$ python3 -q
>>> import numpy as np
>>> import numpy.linalg as la
>>> np.set_printoptions(precision=2, suppress=True, linewidth=140, floatmode="fixed")
>>> tidy = lambda a: np.round(a, 2) + 0
>>> M = np.tanh(np.array([[1.7, 1.5, -1.3],
...     [-2.3, 1.4, -0.6],
...     [0.3, -0.4, 2.3],
...     [-0.7, -0.8, 0.3],
...     [1.7, -1.4, -0.3],
...     [1.4, 0.7, -1.3],
...     [-1.9, 0.6, 0.0],
...     [1.2, -0.8, -0.5],
...     [-1.1, -0.5, 0.3],
...     [1.0, -1.0, -0.1],
...     [-0.2, 0.8, 0.2],
...     [-1.9, -1.3, 0.1],
...     [-0.1, 0.3, 1.1],
...     [0.4, 0.4, -0.9],
...     [1.0, 0.3, 1.0],
...     [0.4, -0.3, 1.0],
...     [1.1, -0.3, -0.9],
...     [-1.4, 1.3, 0.9],
...     [0.0, -0.7, -0.3],
...     [0.1, -1.4, -0.7],
...     [0.9, 1.4, -0.4],
...     [1.9, 0.9, 0.9],
...     [1.0, -0.6, 0.2]]) @ np.array([[-0.4, -0.4, -0.2, 1.2, 0.4, -0.2],
...     [-0.1, 0.6, -1.7, 1.5, 0.4, -0.7],
...     [0.0, 1.1, -0.3, 1.3, -0.2, -0.1]]))
>>> tidy(M)
array([[-0.68, -0.84, -0.99,  0.99,  0.91, -0.85],
       [ 0.65,  0.80, -0.94, -0.89, -0.24, -0.43],
       [-0.08,  0.97, -0.07,  0.99, -0.46, -0.01],
       [ 0.35,  0.13,  0.89, -0.93, -0.58,  0.58],
       [-0.49, -0.95,  0.97, -0.42,  0.18,  0.58],
       [-0.56, -0.92, -0.79,  0.78,  0.80, -0.56],
       [ 0.60,  0.81, -0.56, -0.88, -0.48, -0.04],
       [-0.38, -0.91,  0.85, -0.39,  0.25,  0.35],
       [ 0.45,  0.44,  0.75, -0.93, -0.60,  0.49],
       [-0.29, -0.80,  0.91, -0.41,  0.02,  0.47],
       [ 0.00,  0.65, -0.88,  0.84,  0.20, -0.49],
       [ 0.71,  0.09,  0.99, -1.00, -0.86,  0.86],
       [ 0.01,  0.89, -0.68,  0.94, -0.14, -0.29],
       [-0.20, -0.72, -0.45, -0.09,  0.46, -0.26],
       [-0.41,  0.71, -0.77,  0.99,  0.31, -0.47],
       [-0.13,  0.64,  0.13,  0.87, -0.16,  0.03],
       [-0.39, -0.92,  0.51, -0.29,  0.46,  0.08],
       [ 0.41,  0.98, -0.98,  0.89, -0.22, -0.62],
       [ 0.07, -0.64,  0.86, -0.89, -0.22,  0.48],
       [ 0.10, -0.93,  0.99, -0.99, -0.36,  0.77],
       [-0.46,  0.04, -0.98,  0.99,  0.76, -0.81],
       [-0.69,  0.65, -0.97,  1.00,  0.74, -0.80],
       [-0.33, -0.49,  0.64,  0.51,  0.12,  0.20]])
>>> K = np.loadtxt("case13.csv", delimiter=",")
>>> K
array([[  1.00,  -6.00,  -1.00,  -5.00,   2.00,   2.00,  -6.00,   2.00,   1.00],
       [  9.00,   1.00,   8.00,  -3.00,   4.00,   6.00,   3.00,  -3.00,   1.00],
       [ 17.00,   7.00,  10.00, -12.00,   4.00,   2.00,  -3.00, -11.00,   0.00],
       [  9.00,   3.00,   2.00, -21.00,   9.00,  -4.00,  -8.00, -16.00,   4.00],
       [  8.00,   9.00,   2.00, -23.00,  13.00,  -9.00, -13.00, -15.00,  -3.00],
       [ 10.00,   8.00,   3.00, -22.00,  20.00, -10.00, -15.00, -24.00,  -8.00],
       [ 17.00,  13.00,  12.00, -28.00,  17.00, -14.00, -15.00, -32.00,  -4.00],
       [ 21.00,  13.00,  17.00, -24.00,  14.00, -10.00, -15.00, -28.00, -10.00],
       [ 18.00,   8.00,  24.00, -29.00,  19.00, -12.00, -18.00, -37.00,  -9.00],
       [ 15.00,   2.00,  24.00, -33.00,  23.00, -10.00, -18.00, -35.00, -16.00],
       [ 18.00,  -1.00,  28.00, -31.00,  31.00, -19.00, -22.00, -35.00,  -8.00],
       [ 17.00,   3.00,  32.00, -24.00,  33.00, -25.00, -15.00, -28.00,  -4.00],
       [ 16.00,   2.00,  38.00, -23.00,  41.00, -28.00, -18.00, -30.00,   3.00],
       [  8.00,   2.00,  40.00, -26.00,  36.00, -25.00, -26.00, -26.00,  -4.00],
       [ 13.00,   9.00,  46.00, -35.00,  29.00, -24.00, -30.00, -17.00,   3.00],
       [  7.00,   0.00,  47.00, -30.00,  37.00, -30.00, -34.00, -15.00,   2.00],
       [  3.00,   0.00,  46.00, -36.00,  33.00, -39.00, -40.00, -19.00,   0.00],
       [ -2.00,   8.00,  43.00, -32.00,  34.00, -35.00, -46.00, -18.00,  -1.00],
       [ -7.00,   5.00,  34.00, -34.00,  33.00, -42.00, -46.00, -13.00,   5.00],
       [ -7.00,  -2.00,  37.00, -27.00,  34.00, -41.00, -45.00, -16.00,   0.00],
       [  0.00,   6.00,  42.00, -35.00,  29.00, -40.00, -54.00, -22.00,   7.00],
       [  9.00,  -2.00,  35.00, -35.00,  24.00, -47.00, -52.00, -25.00,   7.00],
       [  6.00, -10.00,  44.00, -31.00,  33.00, -53.00, -53.00, -34.00,   5.00],
       [ -1.00, -18.00,  38.00, -27.00,  30.00, -45.00, -56.00, -30.00,   2.00],
       [ -5.00, -14.00,  31.00, -27.00,  23.00, -45.00, -60.00, -27.00,  -1.00]])
>>> rng = np.random.default_rng(694042)
>>> lab = rng.permutation(9)
>>> B = K[:, lab] * rng.choice([-1, 1], 9)
>>> B
array([[  1.00,  -2.00,   1.00,  -5.00,  -1.00,   2.00,   2.00,   6.00,  -6.00],
       [  1.00,   3.00,   9.00,  -3.00,   8.00,   6.00,   4.00,  -3.00,   1.00],
       [  0.00,  11.00,  17.00, -12.00,  10.00,   2.00,   4.00,   3.00,   7.00],
       [  4.00,  16.00,   9.00, -21.00,   2.00,  -4.00,   9.00,   8.00,   3.00],
       [ -3.00,  15.00,   8.00, -23.00,   2.00,  -9.00,  13.00,  13.00,   9.00],
       [ -8.00,  24.00,  10.00, -22.00,   3.00, -10.00,  20.00,  15.00,   8.00],
       [ -4.00,  32.00,  17.00, -28.00,  12.00, -14.00,  17.00,  15.00,  13.00],
       [-10.00,  28.00,  21.00, -24.00,  17.00, -10.00,  14.00,  15.00,  13.00],
       [ -9.00,  37.00,  18.00, -29.00,  24.00, -12.00,  19.00,  18.00,   8.00],
       [-16.00,  35.00,  15.00, -33.00,  24.00, -10.00,  23.00,  18.00,   2.00],
       [ -8.00,  35.00,  18.00, -31.00,  28.00, -19.00,  31.00,  22.00,  -1.00],
       [ -4.00,  28.00,  17.00, -24.00,  32.00, -25.00,  33.00,  15.00,   3.00],
       [  3.00,  30.00,  16.00, -23.00,  38.00, -28.00,  41.00,  18.00,   2.00],
       [ -4.00,  26.00,   8.00, -26.00,  40.00, -25.00,  36.00,  26.00,   2.00],
       [  3.00,  17.00,  13.00, -35.00,  46.00, -24.00,  29.00,  30.00,   9.00],
       [  2.00,  15.00,   7.00, -30.00,  47.00, -30.00,  37.00,  34.00,   0.00],
       [  0.00,  19.00,   3.00, -36.00,  46.00, -39.00,  33.00,  40.00,   0.00],
       [ -1.00,  18.00,  -2.00, -32.00,  43.00, -35.00,  34.00,  46.00,   8.00],
       [  5.00,  13.00,  -7.00, -34.00,  34.00, -42.00,  33.00,  46.00,   5.00],
       [  0.00,  16.00,  -7.00, -27.00,  37.00, -41.00,  34.00,  45.00,  -2.00],
       [  7.00,  22.00,   0.00, -35.00,  42.00, -40.00,  29.00,  54.00,   6.00],
       [  7.00,  25.00,   9.00, -35.00,  35.00, -47.00,  24.00,  52.00,  -2.00],
       [  5.00,  34.00,   6.00, -31.00,  44.00, -53.00,  33.00,  53.00, -10.00],
       [  2.00,  30.00,  -1.00, -27.00,  38.00, -45.00,  30.00,  56.00, -18.00],
       [ -1.00,  27.00,  -5.00, -27.00,  31.00, -45.00,  23.00,  60.00, -14.00]])
>>> left, _, VT = la.svd(K.T @ B)
>>> tidy(left @ VT)
array([[ 0.00,  0.00,  1.00,  0.00,  0.00,  0.00,  0.00,  0.00,  0.00],
       [ 0.00,  0.00,  0.00,  0.00,  0.00,  0.00,  0.00,  0.00,  1.00],
       [ 0.00,  0.00,  0.00,  0.00,  1.00,  0.00,  0.00,  0.00,  0.00],
       [ 0.00,  0.00,  0.00,  1.00,  0.00,  0.00,  0.00,  0.00,  0.00],
       [ 0.00,  0.00,  0.00,  0.00,  0.00,  0.00,  1.00,  0.00,  0.00],
       [ 0.00,  0.00,  0.00,  0.00,  0.00,  1.00,  0.00,  0.00,  0.00],
       [ 0.00,  0.00,  0.00,  0.00,  0.00,  0.00,  0.00, -1.00,  0.00],
       [ 0.00, -1.00,  0.00,  0.00,  0.00,  0.00,  0.00,  0.00,  0.00],
       [ 1.00,  0.00,  0.00,  0.00,  0.00,  0.00,  0.00,  0.00,  0.00]])
>>> F = np.load("w.npy")
>>> F
array([[  1,   2,   1,  -1,   5,   4,   3,   1,  -5,  -2,   2,   5,   1,   0],
       [  2,   4,   2,  -2,  10,   8,   6,   2, -10,  -4,   4,  10,   2,   0],
       [  1,   2,   1,  -1,   5,   4,   3,   1,  -5,  -2,   2,   5,   1,   0],
       [ -1,  -2,  -1,   1,  -5,  -4,  -3,  -1,   5,   2,  -2,  -5,  -1,   0],
       [  5,  10,   5,  -5,  25,  20,  15,   5, -25, -10,  10,  25,   5,   0],
       [  4,   8,   4,  -4,  20,  16,  12,   4, -20,  -8,   8,  20,   4,   0],
       [  3,   6,   3,  -3,  15,  12,   9,   3, -15,  -6,   6,  15,   3,   0],
       [  1,   2,   1,  -1,   5,   4,   3,   1,  -5,  -2,   2,   5,   1,   0],
       [ -5, -10,  -5,   5, -25, -20, -15,  -5,  25,  10, -10, -25,  -5,   0],
       [ -2,  -4,  -2,   2, -10,  -8,  -6,  -2,  10,   4,  -4, -10,  -2,   0],
       [  2,   4,   2,  -2,  10,   8,   6,   2, -10,  -4,   4,  10,   2,   0],
       [  5,  10,   5,  -5,  25,  20,  15,   5, -25, -10,  10,  25,   5,   0],
       [  1,   2,   1,  -1,   5,   4,   3,   1,  -5,  -2,   2,   5,   1,   0],
       [  0,   0,   0,   0,   0,   0,   0,   0,   0,   0,   0,   0,   0,   0]])
>>> np.flatnonzero(la.matrix_power((F != 0) + (F.T != 0) + np.eye(14), 14)[10])
array([ 0,  1,  2,  3,  4,  5,  6,  7,  8,  9, 10, 11, 12])
>>> tidy(la.det(F))
np.float64(0.0)
>>> tidy(np.sort(la.eigvals(F).real))
array([  0.00,   0.00,   0.00,   0.00,   0.00,   0.00,   0.00,   0.00,   0.00,   0.00,   0.00,   0.00,   0.00, 117.00])
>>> la.cond(F) > 100
np.True_
>>> la.matrix_rank(F, rtol=0.1)
np.int64(1)
>>> tidy(la.norm(F, 2) / la.norm(F))
np.float64(1.0)
>>> [round(float(x), 2) for x in la.svd(F, compute_uv=False)[:3]]
[117.0, 0.0, 0.0]
>>> left, s, VT = la.svd(F)
>>> tidy(s)
array([117.00,   0.00,   0.00,   0.00,   0.00,   0.00,   0.00,   0.00,   0.00,   0.00,   0.00,   0.00,   0.00,   0.00])
>>> B = left[:, :1] @ np.diag(s[:1]) @ VT[:1]
>>> la.matrix_rank(B)
np.int64(1)
>>> tidy(la.norm(F - B, 2)), tidy(s[1])
(np.float64(0.0), np.float64(0.0))
>>> tidy(np.abs(F - B).max())
np.float64(0.0)
>>> la.matrix_rank(F, rtol=0.05)
np.int64(1)
>>> tidy(la.norm(F - B) / la.norm(F))
np.float64(0.0)
